% python3 -q
>>> import numpy as np
>>> from numpy import linalg as LA
>>> np.set_printoptions(precision=2, suppress=True, linewidth=140)
>>> A = np.load("data.npy")
>>> A
array([[ 2.,  0.,  0.],
       [ 0., -1.,  2.],
       [ 0.,  0.,  1.]])
>>> # triangular: eigenvalues sit on the diagonal
>>> np.allclose(A @ A.T, A.T @ A)
False
>>> LA.matrix_power(A, 4)
array([[16.,  0.,  0.],
       [ 0.,  1.,  0.],
       [ 0.,  0.,  1.]])
>>> A.inv()
Traceback (most recent call last):
  File "<python-input-8>", line 1, in <module>
    A.inv()
    ^^^^^
AttributeError: 'numpy.ndarray' object has no attribute 'inv'
>>> np.sort(np.abs(LA.eigvals(A)))
array([1., 1., 2.])
>>> np.allclose(A, A.T)
False
>>> LA.matrix_power(A - np.diag(np.diag(A)), 3)
array([[0., 0., 0.],
       [0., 0., 0.],
       [0., 0., 0.]])
>>> [int(LA.matrix_rank(LA.matrix_power(A, p))) for p in range(1, 4)]
[3, 3, 3]
>>> W0 = np.array([[66, 41, -15, -62],
...     [41, 82, 26, -45],
...     [-15, 26, 30, 10],
...     [-62, -45, 10, 59]])
>>> # equal to its transpose
>>> other = W0 / LA.norm(W0, axis=1, keepdims=True)
>>> G = other @ other.T
>>> LA.norm(other, axis=1)
array([1., 1., 1., 1.])
>>> G
array([[ 1.  ,  0.8 , -0.23, -1.  ],
       [ 0.8 ,  1.  ,  0.4 , -0.84],
       [-0.23,  0.4 ,  1.  ,  0.15],
       [-1.  , -0.84,  0.15,  1.  ]])
>>> (G - 2 * np.eye(4)).round(6).argmax(axis=1)
array([1, 0, 1, 2])
>>> arr = np.loadtxt("run10.csv", delimiter=",")
>>> arr
array([[ 0.,  0.,  0.,  0.,  0.],
       [ 0.,  0., -5.,  0.,  4.]])
>>> np.round(LA.norm(arr, 2) / LA.norm(arr), 2)
np.float64(1.0)
>>> LA.cond(arr) > 100
np.True_
>>> [round(float(x), 2) for x in LA.svd(arr, compute_uv=False)[:3]]
[6.4, 0.0]
>>> t3 = np.stack([arr, -2 * arr, arr[::-1]])
>>> LA.norm(t3, axis=(1, 2))
array([ 6.4 , 12.81,  6.4 ])
>>> (t3 @ arr.T).shape
(3, 2, 2)
>>> def softmax(z):
...     e = np.exp(z - z.max(axis=-1, keepdims=True))
...     return e / e.sum(axis=-1, keepdims=True)
... 
>>> softmax(arr).sum(axis=1)
array([1., 1.])
>>> np.round(softmax(10 * arr[1]), 2) + 0
array([0., 0., 0., 0., 1.])
>>> att = arr @ arr.T / np.sqrt(5)
>>> softmax(att)[1] @ arr
array([ 0.,  0., -5.,  0.,  4.])
>>> np.round(softmax(att + np.triu(np.full(att.shape, -np.inf), 1)), 2) + 0
array([[1., 0.],
       [0., 1.]])
>>> np.round(softmax(att), 2) + 0
array([[0.5, 0.5],
       [0. , 1. ]])
>>> G = A.T @ A
>>> np.trace(G), (A ** 2).sum()
(np.float64(10.0), np.float64(10.0))
>>> w, vecs = LA.eig(A)
>>> w
array([ 2., -1.,  1.])
>>> np.sort(LA.eigvals(LA.inv(A)))
array([-1. ,  0.5,  1. ])
>>> A @ vecs[:, 0] - w[0] * vecs[:, 0]
array([0., 0., 0.])
>>> np.prod(w)
np.float64(-2.0)
>>> m1 = np.cumsum(np.array([[2, 3, 3, 3],
...     [4, 2, 1, 1],
...     [5, 3, 4, 0],
...     [1, 5, 0, 0],
...     [5, 0, 1, 5],
...     [3, 2, 4, 0],
...     [3, 5, 2, 3],
...     [5, 4, 0, 5],
...     [1, 0, 2, 5],
...     [2, 0, 4, 0],
...     [1, 4, 3, 4],
...     [5, 5, 4, 2],
...     [2, 3, 2, 2],
...     [2, 1, 4, 4],
...     [2, 5, 3, 1],
...     [4, 5, 0, 4]]), axis=0)
>>> m1
array([[ 2,  3,  3,  3],
       [ 6,  5,  4,  4],
       [11,  8,  8,  4],
       [12, 13,  8,  4],
       [17, 13,  9,  9],
       [20, 15, 13,  9],
       [23, 20, 15, 12],
       [28, 24, 15, 17],
       [29, 24, 17, 22],
       [31, 24, 21, 22],
       [32, 28, 24, 26],
       [37, 33, 28, 28],
       [39, 36, 30, 30],
       [41, 37, 34, 34],
       [43, 42, 37, 35],
       [47, 47, 37, 39]])
>>> z = m1[:, 0] > np.median(m1[:, 0])
>>> u = m1[z].mean(axis=0) - m1[~z].mean(axis=0)
>>> (((m1 - m1.mean(axis=0)) @ u > 0) == z).mean()
np.float64(1.0)
>>> np.argsort(-np.abs(u).round(6), kind="stable")
array([0, 3, 1, 2])
>>> u
array([22.5 , 21.25, 19.12, 21.75])
>>> other = np.array([[1, 1], [1, -1]])
>>> rng = np.random.default_rng(386)
>>> F = np.kron(other, np.kron(other, other))[rng.permutation(8)][:3]
>>> F
array([[ 1,  1, -1, -1, -1, -1,  1,  1],
       [ 1, -1, -1,  1,  1, -1, -1,  1],
       [ 1,  1,  1,  1,  1,  1,  1,  1]])
>>> softmax(F).sum(axis=1)
array([1., 1., 1.])
>>> softmax(F[0])
array([0.22, 0.22, 0.03, 0.03, 0.03, 0.03, 0.22, 0.22])
>>> att = F @ F.T / np.sqrt(8)
>>> softmax(att + np.triu(np.full(att.shape, -np.inf), 1))
array([[1.  , 0.  , 0.  ],
       [0.06, 0.94, 0.  ],
       [0.05, 0.05, 0.89]])
>>> softmax(att)
array([[0.89, 0.05, 0.05],
       [0.05, 0.89, 0.05],
       [0.05, 0.05, 0.89]])
>>> W1 = np.array([[3, 1, 2, 3],
...     [0, 3, 3, 1],
...     [2, 1, 1, 3],
...     [3, 1, 2, 1],
...     [0, 1, 0, 0],
...     [0, 3, 1, 1],
...     [3, 3, 3, 0],
...     [0, 3, 2, 2]])
>>> b = np.array([3, 3, 4, 2])
>>> H = np.maximum(F @ W1 + b, 0)
>>> H
array([[ 4,  7, 10,  3],
       [ 4,  0,  2,  3],
       [14, 19, 18, 13]])
>>> (H > 0).astype(int)
array([[1, 1, 1, 1],
       [1, 0, 1, 1],
       [1, 1, 1, 1]])
>>> basis = np.array([[2, 2, 3], [2, 3, 3], [1, 1, 3], [1, 2, 0]])
>>> W1 @ basis
array([[13, 17, 18],
       [10, 14, 18],
       [10, 14, 12],
       [11, 13, 18],
       [ 2,  3,  3],
       [ 8, 12, 12],
       [15, 18, 27],
       [10, 15, 15]])
>>> z = rng.permutation(4)
>>> z
array([3, 2, 0, 1])
>>> other = W0[z][:, z]
>>> other
array([[ 59,  10, -62, -45],
       [ 10,  30, -15,  26],
       [-62, -15,  66,  41],
       [-45,  26,  41,  82]])
>>> round(LA.det(other), 2), round(float(LA.det(W0[z])), 2)
(np.float64(225.0), -225.0)
>>> np.sort(np.abs(LA.eigvals(other)))
array([  0.01,   2.68,  66.63, 167.68])
>>> np.trace(other)
np.int64(237)
